$ python -q
>>> import numpy as np
>>> np.set_printoptions(precision=2, suppress=True, linewidth=200, legacy="1.25")
>>> f = np.array([2, -1, 0]) + 0.5
>>> feats = np.eye(3) - 2 * np.outer(f, f) / (f @ f)
>>> feats
array([[-0.85,  0.37, -0.37],
       [ 0.37,  0.93,  0.07],
       [-0.37,  0.07,  0.93]])
>>> other = np.array([[1, 1, 0], [2, 1, 2], [3, 2, 3]])
>>> feats @ other
array([[-1.22, -1.22, -0.37],
       [ 2.44,  1.44,  2.07],
       [ 2.56,  1.56,  2.93]])
>>> np.linalg.matrix_rank(feats @ other)
3
>>> np.linalg.matrix_rank(np.vstack([feats, other.T]))
3
>>> np.vstack([feats, other.T]).shape
(6, 3)
>>> other.T @ feats.T
array([[-1.22,  2.44,  2.56],
       [-1.22,  1.44,  1.56],
       [-0.37,  2.07,  2.93]])
>>> np.einsum("ij,ij->i", feats, feats)
array([1., 1., 1.])
>>> np.round(feats.T @ feats, 2) + 0
array([[1., 0., 0.],
       [0., 1., 0.],
       [0., 0., 1.]])
>>> np.round(feats[:, 1] @ feats[:, 0], 2)
-0.0
>>> np.linalg.pinv(feats)
array([[-0.85,  0.37, -0.37],
       [ 0.37,  0.93,  0.07],
       [-0.37,  0.07,  0.93]])
>>> np.linalg.norm(feats, axis=0)
array([1., 1., 1.])
>>> f = np.array([3, 2, 0])
>>> np.cross(feats[1, :3], feats[2, :3])
array([ 0.85, -0.37,  0.37])
>>> np.array([np.convolve(row, f, "same") for row in feats])
array([[-0.59, -0.37, -0.74],
       [ 3.52,  2.07,  0.15],
       [-0.52,  2.93,  1.85]])
>>> np.convolve(feats[1], f)
array([1.11, 3.52, 2.07, 0.15, 0.  ])
>>> np.round(np.linalg.eigvalsh(feats).min(), 2)
-1.0
>>> [round(float(np.linalg.det(feats[:i, :i])), 2) + 0 for i in range(1, 4)]
[-0.85, -0.93, -1.0]
>>> W0 = np.array([[0, 3, 2, 4], [5, 4, 4, 5], [2, 3, 1, 3]])
>>> def softmax(z):
...     e = np.exp(z - z.max(axis=-1, keepdims=True))
...     return e / e.sum(axis=-1, keepdims=True)
... 
>>> softmax(W0[0])
array([0.01, 0.24, 0.09, 0.66])
>>> softmax(W0[0] + -1)
array([0.01, 0.24, 0.09, 0.66])
>>> att = W0 @ W0.T / np.sqrt(4)
>>> softmax(att)[0] @ W0
array([4.98, 4.  , 3.99, 5.  ])
>>> np.round(np.linalg.norm(W0, 2), 2)
11.19
>>> round(float(np.linalg.norm(W0) ** 2 / np.linalg.norm(W0, 2) ** 2), 2)
1.07
>>> W0[0] @ W0[1]
40
>>> gram = W0.T @ W0
>>> np.linalg.svd(W0, compute_uv=False) ** 2
array([125.12,   7.62,   1.27])
>>> gram
array([[29, 26, 22, 31],
       [26, 34, 25, 41],
       [22, 25, 21, 31],
       [31, 41, 31, 50]])
>>> np.allclose(gram, gram.T)
True
>>> np.round(np.linalg.eigvalsh(gram)[::-1], 2) + 0
array([125.12,   7.62,   1.27,   0.  ])
>>> np.diag(gram)
array([29, 34, 21, 50])
>>> other = np.array([[1, 1], [1, -1]])
>>> rng = np.random.default_rng(70218)
>>> F = np.kron(other, np.kron(other, other))[rng.permutation(8)][:3]
>>> F
array([[ 1, -1, -1,  1, -1,  1,  1, -1],
       [ 1, -1, -1,  1,  1, -1, -1,  1],
       [ 1,  1,  1,  1, -1, -1, -1, -1]])
>>> w1 = np.array([[2, 1], [2, -2], [0, 0], [1, -2], [-2, 2], [1, -2], [-2, 1], [1, -2]])
>>> b = np.array([-3, 4])
>>> H = np.maximum(F @ w1 + b, 0)
>>> (H > 0).mean(axis=0)
array([0.33, 1.  ])
>>> basis = np.array([[1, 1], [1, 1]])
>>> w1 @ basis
array([[ 3,  3],
       [ 0,  0],
       [ 0,  0],
       [-1, -1],
       [ 0,  0],
       [-1, -1],
       [-1, -1],
       [-1, -1]])
